In [1]: import numpy as np

In [2]: np.set_printoptions(precision=2, suppress=True, linewidth=140, legacy="1.25")

In [3]: def tidy(a):
   ...:     return np.round(a, 2) + 0
   ...: 

In [4]: rng = np.random.default_rng(75839)

In [5]: ang = np.sort(rng.uniform(-2, 2, 20))

In [6]: X = np.c_[ang, ang ** 2, ang ** 3] @ np.array([[3, 1, 3], [2, 4, 3], [2, 4, 5]])

In [7]: tidy(X)
Out[7]: 
array([[ -8.41,  -8.6 , -19.04],
       [ -6.16,  -5.1 , -13.06],
       [ -5.44,  -4.06, -11.17],
       [ -5.07,  -3.54, -10.21],
       [ -4.64,  -2.96,  -9.11],
       [ -3.82,  -1.91,  -7.01],
       [ -3.63,  -1.69,  -6.55],
       [ -2.92,  -0.92,  -4.8 ],
       [ -1.89,  -0.15,  -2.52],
       [ -1.31,   0.  ,  -1.47],
       [ -0.91,  -0.03,  -0.93],
       [  1.91,   1.59,   2.37],
       [  2.15,   1.88,   2.72],
       [  4.07,   4.47,   5.79],
       [  4.41,   4.96,   6.37],
       [  4.47,   5.05,   6.47],
       [  6.78,   8.65,  10.6 ],
       [  9.03,  12.34,  14.82],
       [ 17.  ,  26.23,  30.68],
       [ 22.29,  35.8 ,  41.65]])

In [8]: out = np.array([[2, 3, 3], [2, 3, 0], [1, 1, 0]])

In [9]: np.einsum("ij,ij->", X, out)
ValueError: operands could not be broadcast together with remapped shapes [original->remapped]: (20,3)->(20,3) (3,3)->(3,3) 


In [10]: np.linalg.matrix_rank(X @ out)
Out[10]: 3

In [11]: tidy(np.einsum("ij->j", X))
Out[11]: array([27.91, 72.02, 35.61])

In [12]: np.vstack([X, out.T]).shape
Out[12]: (23, 3)

In [13]: mat = np.load("mat.npy")

In [14]: print(mat)
[[23  2  0]
 [ 2  4  1]
 [ 2  0 23]]

In [15]: print(tidy(np.poly(mat)))
[    1.   -50.   709. -2028.]

In [16]: tidy(np.linalg.det(2 * mat)), tidy(np.linalg.det(mat))
Out[16]: (16224.0, 2028.0)

In [17]: print(tidy(np.linalg.eigvals(mat).sum().real))
50.0

In [18]: O, V = np.linalg.qr(mat[:, :1])[0], np.linalg.qr(mat[:, 1:])[0]

In [19]: s = np.linalg.svd(O.T @ V, compute_uv=False)

In [20]: print(tidy(s))
[0.53]

In [21]: (s > 0.9).sum()
Out[21]: 0

In [22]: tidy(np.linalg.norm(O @ O.T - V @ V.T, 2))
Out[22]: 1.0

In [23]: f, g = mat[0], mat[1]

In [24]: f @ f
Out[24]: 533

In [25]: p = (f @ g) / (f @ f) * f

In [26]: tidy((g - p) @ f)
Out[26]: 0.0

In [27]: print(np.outer(f, g))
[[46 92 23]
 [ 4  8  2]
 [ 0  0  0]]

In [28]: gram = mat.T @ mat

In [29]: np.linalg.matrix_rank(gram)
Out[29]: 3

In [30]: print(np.trace(gram), (mat ** 2).sum())
1087 1087

In [31]: vec = np.array([4, 5, 1])

In [32]: rhs = X @ vec

In [33]: print(tidy(np.linalg.pinv(X) @ X))
[[1. 0. 0.]
 [0. 1. 0.]
 [0. 0. 1.]]

In [34]: tidy(np.linalg.solve(X.T @ X, X.T @ rhs))
Out[34]: array([4., 5., 1.])

In [35]: tidy(np.linalg.lstsq(X, rhs)[0])
Out[35]: array([4., 5., 1.])

In [36]: rhs = rhs + 0.3 * rng.normal(size=20)

In [37]: tidy(rhs)
Out[37]: 
array([-95.95, -62.87, -53.26, -48.77, -42.97, -31.83, -29.64, -20.76, -11.32,  -6.98,  -4.57,  17.97,  20.2 ,  44.36,  49.  ,  50.1 ,
        81.27, 112.57, 230.  , 309.34])

In [38]: c, *_ = np.linalg.lstsq(X, rhs)

In [39]: c.round()
Out[39]: array([4., 5., 1.])

In [40]: m1 = np.loadtxt("block12.csv", delimiter=",")

In [41]: m1
Out[41]: 
array([[ 0.67,  5.21, -3.02],
       [-1.57, -2.69, -0.63],
       [ 3.43,  2.44, -1.82],
       [-3.23, -1.98,  5.95],
       [ 1.58,  1.75,  2.86],
       [ 1.23,  2.21,  0.6 ],
       [-1.79, -4.  , -4.43],
       [-3.04,  3.77,  6.77],
       [-4.59, -3.49,  4.21],
       [-1.67, -3.34, -1.59],
       [-5.34, -3.84,  2.21],
       [ 2.68, -3.65,  1.61],
       [ 0.68, -3.1 , -2.71],
       [ 0.27,  3.49,  0.75],
       [ 1.99,  4.77,  0.3 ],
       [-5.34, -4.42,  1.45],
       [ 4.45,  3.78,  2.33],
       [-3.63,  2.28,  1.8 ],
       [ 7.51,  2.48, -6.04],
       [ 1.31,  0.01,  0.05],
       [ 4.88,  7.05, -2.69],
       [-7.91, -3.44,  4.47],
       [ 0.9 , -3.26, -2.91],
       [-2.74, -6.97, -2.7 ],
       [ 1.45,  6.29,  1.87]])

In [42]: gram = np.cov(m1, rowvar=False)

In [43]: tidy(gram)
Out[43]: 
array([[13.32,  8.43, -6.11],
       [ 8.43, 15.99,  0.2 ],
       [-6.11,  0.2 , 10.36]])

In [44]: gram.shape
Out[44]: (3, 3)

In [45]: print(np.median(m1, axis=0))
[0.67 0.01 0.6 ]
